In [1]: import numpy as np

In [2]: from numpy import linalg as LA

In [3]: np.set_printoptions(precision=2, suppress=True, linewidth=200)

In [4]: rd = lambda a: np.round(a, 2) + 0

In [5]: E = np.loadtxt("mat.csv", delimiter=",")

In [6]: rd(E)
Out[6]: 
array([[-0.97, -1.41, -0.48,  0.22, -0.9 ],
       [ 1.16, -0.19, -0.85,  1.37, -0.17],
       [-1.06,  0.06, -0.2 ,  0.95,  1.39],
       [ 0.77, -1.4 ,  0.39, -0.48,  1.03],
       [ 0.  , -0.17,  1.69,  0.97, -0.42]])

In [7]: rd((E - E.T) / 2)
Out[7]: 
array([[ 0.  , -1.28,  0.29, -0.28, -0.45],
       [ 1.28,  0.  , -0.45,  1.38,  0.  ],
       [-0.29,  0.45,  0.  ,  0.28, -0.15],
       [ 0.28, -1.38, -0.28,  0.  ,  0.03],
       [ 0.45,  0.  ,  0.15, -0.03,  0.  ]])

In [8]: rd(np.sort(np.abs(LA.eigvals(E))))
Out[8]: array([2., 2., 2., 2., 2.])

In [9]: rd(np.trace(E))
Out[9]: np.float64(-2.25)

In [10]: K = np.load("w.npy")

In [11]: K
Out[11]: 
array([[6., 2., 2., 0., 0.],
       [2., 9., 4., 0., 0.],
       [2., 4., 9., 0., 0.],
       [0., 0., 0., 5., 0.],
       [0., 0., 0., 0., 5.]])

In [12]: f, v = K[3], K[1]

In [13]: f @ f
Out[13]: np.float64(25.0)

In [14]: p = (f @ v) / (f @ f) * f

In [15]: p
Out[15]: array([0., 0., 0., 0., 0.])

In [16]: (v - p) @ f
Out[16]: np.float64(0.0)

In [17]: LA.matrix_rank(np.outer(f, v))
Out[17]: np.int64(1)

In [18]: np.outer(f, v)
Out[18]: 
array([[ 0.,  0.,  0.,  0.,  0.],
       [ 0.,  0.,  0.,  0.,  0.],
       [ 0.,  0.,  0.,  0.,  0.],
       [10., 45., 20.,  0.,  0.],
       [ 0.,  0.,  0.,  0.,  0.]])

In [19]: rd(LA.norm(f + v) ** 2 + LA.norm(f - v) ** 2)
Out[19]: np.float64(252.0)
